>>> import numpy as np
>>> np.set_printoptions(precision=1, suppress=True, linewidth=160)
>>> F = np.array([[-9, 9, 27, -9, 0, -27, 9, -9, -9, 18],
...     [-4, 4, 12, -4, 0, -12, 4, -4, -4, 8],
...     [-5, 5, 15, -5, 0, -15, 5, -5, -5, 10],
...     [-2, 2, 6, -2, 0, -6, 2, -2, -2, 4]])
>>> # column 3 repeats column 0
>>> rk = np.linalg.matrix_rank(F)
>>> print(rk)
1
>>> N = np.linalg.svd(F)[2][rk:].T
>>> print([int(np.linalg.matrix_rank(np.delete(F, i, axis=0))) for i in range(4)])
[1, 1, 1, 1]
>>> print([int(np.linalg.matrix_rank(F[:, :j + 1])) for j in range(10)])
[1, 1, 1, 1, 1, 1, 1, 1, 1, 1]
>>> print([int(np.linalg.matrix_rank(F[:i])) for i in range(1, len(F) + 1)])
[1, 1, 1, 1]
>>> print(np.allclose(F @ N, 0))
True
>>> cov = F.T @ F
>>> print(np.linalg.matrix_rank(cov))
1
>>> print((F @ F.T).shape)
(4, 4)
>>> print(np.unique(F.round(6), axis=0).shape)
(4, 10)
>>> X = np.loadtxt("test3.csv", delimiter=",")
>>> print(X)
[[ 2.8 -9.3 -5.7 -7.   6.9 -8.7 -8.8 -1.1  0.   2.8 -2.4  1. ]
 [ 2.6 -8.9 -6.2 -6.9  7.2 -8.8 -9.4 -1.1 -0.3  3.  -2.8  0.3]
 [ 3.3 -9.1 -6.7 -7.1  6.4 -8.3 -9.1 -0.9 -0.4  3.1 -2.9  0.4]
 [ 3.1 -9.5 -5.9 -6.8  7.1 -9.2 -9.1 -1.1  0.   3.  -3.1  1.4]
 [ 3.3 -9.  -6.2 -7.   6.8 -9.1 -9.1 -0.9 -0.6  2.8 -2.6  1.4]
 [ 3.2 -9.3 -5.6 -6.8  6.4 -8.7 -9.4 -0.9  0.1  2.9 -3.2  1. ]
 [ 3.9 -9.  -6.1 -6.7  8.  -9.5 -9.2 -1.3  0.2  3.1 -2.9  1.2]
 [ 2.7 -8.9 -6.2 -7.2  7.1 -9.2 -9.2 -1.  -0.1  2.9 -3.3  1. ]
 [ 3.5 -8.7 -6.2 -6.8  6.7 -9.1 -9.2 -1.2 -0.2  3.  -3.4  1.1]
 [ 8.1 -0.1 -4.9  4.6  3.7  2.9  3.   7.6  5.7 -3.3 -8.1 -0.3]
 [ 8.   0.  -4.9  5.1  4.3  3.6  2.9  8.1  6.  -2.5 -8.1  0.1]
 [ 8.1  0.3 -5.3  5.2  3.7  3.   3.2  7.6  6.5 -3.1 -7.9  0. ]
 [ 7.7 -0.1 -5.2  5.5  3.9  3.2  2.8  8.2  5.5 -2.9 -7.8 -0.1]
 [ 7.6  0.3 -5.4  5.1  4.   3.1  3.5  7.6  5.9 -3.1 -8.   0.2]
 [ 8.3  0.2 -5.4  4.8  4.3  3.9  2.8  7.7  6.1 -3.3 -8.   0. ]
 [ 7.9 -0.3 -4.6  4.7  3.2  3.2  2.9  7.8  6.1 -2.3 -7.9  0.1]
 [ 8.1 -0.5 -5.   5.   4.1  3.4  2.8  8.1  5.2 -3.6 -7.9 -0.2]
 [ 8.3  0.5 -4.9  5.3  4.1  2.5  2.7  7.9  6.3 -3.  -8.3 -1.2]]
>>> left, sig, Vh = np.linalg.svd(F)
>>> print(np.argmax(sig[:-1] / (sig[1:] + 1e-6)) + 1)
1
>>> print(sig.round(1) + 0)
[59.4  0.   0.   0. ]
>>> other = left[:, :1] @ np.diag(sig[:1]) @ Vh[:1]
>>> print(np.linalg.matrix_rank(F, rtol=0.05))
1
>>> print(np.round(np.abs(F - other).max(), 1))
0.0
>>> print(round(float(np.linalg.norm(F - other, 2)), 1), round(sig[1], 1))
0.0 0.0
